% python3 -q
>>> import numpy as np
>>> import numpy.linalg as la
>>> np.set_printoptions(precision=2, suppress=True, linewidth=200)
>>> feats = np.load("dump.npy")
>>> print(feats)
[[0 0 0 0]
 [0 3 0 0]
 [0 0 1 0]
 [0 0 0 3]]
>>> # triangular: eigenvalues sit on the diagonal
>>> print(np.flatnonzero(la.matrix_power((feats != 0) + (feats.T != 0) + np.eye(4), 4)[1]))
[1]
>>> print(np.sort(la.eigvals(feats).real))
[0. 1. 3. 3.]
>>> print((feats != 0).astype(int))
[[0 0 0 0]
 [0 1 0 0]
 [0 0 1 0]
 [0 0 0 1]]
>>> F = np.array([[0.4, -0.3, -5.0, 0.4, 1.5, 0.9, 0.0, -0.8],
...     [-0.1, -3.7, -17.0, -0.5, 2.0, -0.2, -1.6, -0.4],
...     [-3.0, -0.7, 8.0, 1.4, 0.5, -0.2, 1.0, 0.0],
...     [-0.2, -0.6, 2.0, 0.2, 0.8, 1.0, -0.5, -0.8],
...     [-0.5, -0.6, 1.0, 1.0, -1.7, -0.7, 0.8, 2.0],
...     [-0.8, -1.1, 0.0, -0.2, -0.2, -1.2, -1.0, -0.8],
...     [0.7, 1.1, -8.0, 1.4, -0.9, 1.1, 1.0, -0.2]])
>>> Uu, sv, Vh = la.svd(F, full_matrices=False)
>>> print(np.abs(Uu[:, 0]).round(6).argmax())
1
>>> print(np.round(np.sqrt((sv ** 2).sum()), 2), round(float(la.norm(F)), 2))
22.56 22.56
>>> print(np.round(Uu.T @ Uu, 2) + 0)
[[1. 0. 0. 0. 0. 0. 0.]
 [0. 1. 0. 0. 0. 0. 0.]
 [0. 0. 1. 0. 0. 0. 0.]
 [0. 0. 0. 1. 0. 0. 0.]
 [0. 0. 0. 0. 1. 0. 0.]
 [0. 0. 0. 0. 0. 1. 0.]
 [0. 0. 0. 0. 0. 0. 1.]]
>>> print(sv / sv[0])
[1.   0.23 0.17 0.14 0.07 0.05 0.02]
>>> print(np.round(Vh @ Vh.T, 2) + 0)
[[1. 0. 0. 0. 0. 0. 0.]
 [0. 1. 0. 0. 0. 0. 0.]
 [0. 0. 1. 0. 0. 0. 0.]
 [0. 0. 0. 1. 0. 0. 0.]
 [0. 0. 0. 0. 1. 0. 0.]
 [0. 0. 0. 0. 0. 1. 0.]
 [0. 0. 0. 0. 0. 0. 1.]]
>>> print(Uu.shape, sv.shape, Vh.shape)
(7, 7) (7,) (7, 8)
>>> r0 = np.array([3, 1, 1])
>>> print(np.convolve(F[6], r0))
[  2.1   4.  -22.2  -2.7  -9.3   3.8   3.2   1.5   0.8  -0.2]
>>> out = F / np.sqrt((F ** 2).mean(axis=1, keepdims=True))
>>> print(la.matrix_rank(F - F.mean(axis=1, keepdims=True)))
7
>>> m1 = np.loadtxt("out16.csv", delimiter=",")
>>> print(m1.round(2) + 0)
[[-0.24  0.31 -0.26 -0.13 -0.26  0.63  0.22  0.07  0.02  0.45 -0.01  0.2 ]
 [ 0.16 -0.3   0.22 -0.66  0.28  0.26  0.38  0.23  0.12 -0.21  0.01  0.01]
 [-0.44 -0.01 -0.29  0.25  0.44  0.2   0.17  0.17 -0.24 -0.24 -0.01 -0.51]
 [ 0.08  0.23 -0.03 -0.31  0.04 -0.09 -0.42  0.5  -0.63  0.04  0.05  0.1 ]
 [-0.48 -0.47 -0.34 -0.31 -0.22 -0.28 -0.09 -0.05 -0.03  0.03 -0.43  0.14]
 [ 0.12  0.6  -0.48 -0.31  0.06 -0.34  0.18 -0.09  0.24 -0.27 -0.08 -0.03]
 [-0.32  0.12  0.28 -0.33 -0.5  -0.04 -0.06 -0.18 -0.04 -0.13  0.38 -0.5 ]
 [ 0.08  0.04  0.02 -0.1   0.09  0.22  0.08 -0.71 -0.55 -0.24 -0.11  0.2 ]
 [-0.32  0.22  0.36 -0.16  0.47 -0.33  0.13 -0.18 -0.02  0.56 -0.05  0.  ]
 [-0.36  0.03  0.1   0.18 -0.08 -0.22  0.39  0.19 -0.12 -0.3   0.4   0.56]
 [-0.32  0.31  0.4   0.03  0.06  0.24 -0.35  0.07  0.27 -0.39 -0.43  0.18]
 [-0.16 -0.13 -0.27 -0.16  0.35  0.15 -0.51 -0.21  0.27 -0.01  0.55  0.2 ]]
>>> # columns are unit length and at right angles
>>> print(round(la.norm(m1) ** 2 / la.norm(m1, 2) ** 2, 2))
12.0
>>> print(np.round(la.norm(m1[4], 1), 2), round(la.norm(m1[4], np.inf), 2))
2.86 0.48
>>> print(np.round(la.norm(m1, 2), 2))
1.0
>>> print(np.round(la.norm(m1, 1), 2), round(float(la.norm(m1, np.inf)), 2))
3.08 3.06
>>> print(la.norm(m1, axis=1).argmax())
1
>>> print(la.norm(m1, axis=0))
[1. 1. 1. 1. 1. 1. 1. 1. 1. 1. 1. 1.]
>>> print(round(la.norm(m1[4] - m1[7]), 2))
1.41
>>> print(np.round(m1.T @ m1, 2) + 0)
[[1. 0. 0. 0. 0. 0. 0. 0. 0. 0. 0. 0.]
 [0. 1. 0. 0. 0. 0. 0. 0. 0. 0. 0. 0.]
 [0. 0. 1. 0. 0. 0. 0. 0. 0. 0. 0. 0.]
 [0. 0. 0. 1. 0. 0. 0. 0. 0. 0. 0. 0.]
 [0. 0. 0. 0. 1. 0. 0. 0. 0. 0. 0. 0.]
 [0. 0. 0. 0. 0. 1. 0. 0. 0. 0. 0. 0.]
 [0. 0. 0. 0. 0. 0. 1. 0. 0. 0. 0. 0.]
 [0. 0. 0. 0. 0. 0. 0. 1. 0. 0. 0. 0.]
 [0. 0. 0. 0. 0. 0. 0. 0. 1. 0. 0. 0.]
 [0. 0. 0. 0. 0. 0. 0. 0. 0. 1. 0. 0.]
 [0. 0. 0. 0. 0. 0. 0. 0. 0. 0. 1. 0.]
 [0. 0. 0. 0. 0. 0. 0. 0. 0. 0. 0. 1.]]
>>> print(np.round(la.pinv(m1), 2) + 0)
[[-0.24  0.16 -0.44  0.08 -0.48  0.12 -0.32  0.08 -0.32 -0.36 -0.32 -0.16]
 [ 0.31 -0.3  -0.01  0.23 -0.47  0.6   0.12  0.04  0.22  0.03  0.31 -0.13]
 [-0.26  0.22 -0.29 -0.03 -0.34 -0.48  0.28  0.02  0.36  0.1   0.4  -0.27]
 [-0.13 -0.66  0.25 -0.31 -0.31 -0.31 -0.33 -0.1  -0.16  0.18  0.03 -0.16]
 [-0.26  0.28  0.44  0.04 -0.22  0.06 -0.5   0.09  0.47 -0.08  0.06  0.35]
 [ 0.63  0.26  0.2  -0.09 -0.28 -0.34 -0.04  0.22 -0.33 -0.22  0.24  0.15]
 [ 0.22  0.38  0.17 -0.42 -0.09  0.18 -0.06  0.08  0.13  0.39 -0.35 -0.51]
 [ 0.07  0.23  0.17  0.5  -0.05 -0.09 -0.18 -0.71 -0.18  0.19  0.07 -0.21]
 [ 0.02  0.12 -0.24 -0.63 -0.03  0.24 -0.04 -0.55 -0.02 -0.12  0.27  0.27]
 [ 0.45 -0.21 -0.24  0.04  0.03 -0.27 -0.13 -0.24  0.56 -0.3  -0.39 -0.01]
 [-0.01  0.01 -0.01  0.05 -0.43 -0.08  0.38 -0.11 -0.05  0.4  -0.43  0.55]
 [ 0.2   0.01 -0.51  0.1   0.14 -0.03 -0.5   0.2   0.    0.56  0.18  0.2 ]]
>>> print(np.round(m1 @ m1.T, 2) + 0)
[[1. 0. 0. 0. 0. 0. 0. 0. 0. 0. 0. 0.]
 [0. 1. 0. 0. 0. 0. 0. 0. 0. 0. 0. 0.]
 [0. 0. 1. 0. 0. 0. 0. 0. 0. 0. 0. 0.]
 [0. 0. 0. 1. 0. 0. 0. 0. 0. 0. 0. 0.]
 [0. 0. 0. 0. 1. 0. 0. 0. 0. 0. 0. 0.]
 [0. 0. 0. 0. 0. 1. 0. 0. 0. 0. 0. 0.]
 [0. 0. 0. 0. 0. 0. 1. 0. 0. 0. 0. 0.]
 [0. 0. 0. 0. 0. 0. 0. 1. 0. 0. 0. 0.]
 [0. 0. 0. 0. 0. 0. 0. 0. 1. 0. 0. 0.]
 [0. 0. 0. 0. 0. 0. 0. 0. 0. 1. 0. 0.]
 [0. 0. 0. 0. 0. 0. 0. 0. 0. 0. 1. 0.]
 [0. 0. 0. 0. 0. 0. 0. 0. 0. 0. 0. 1.]]
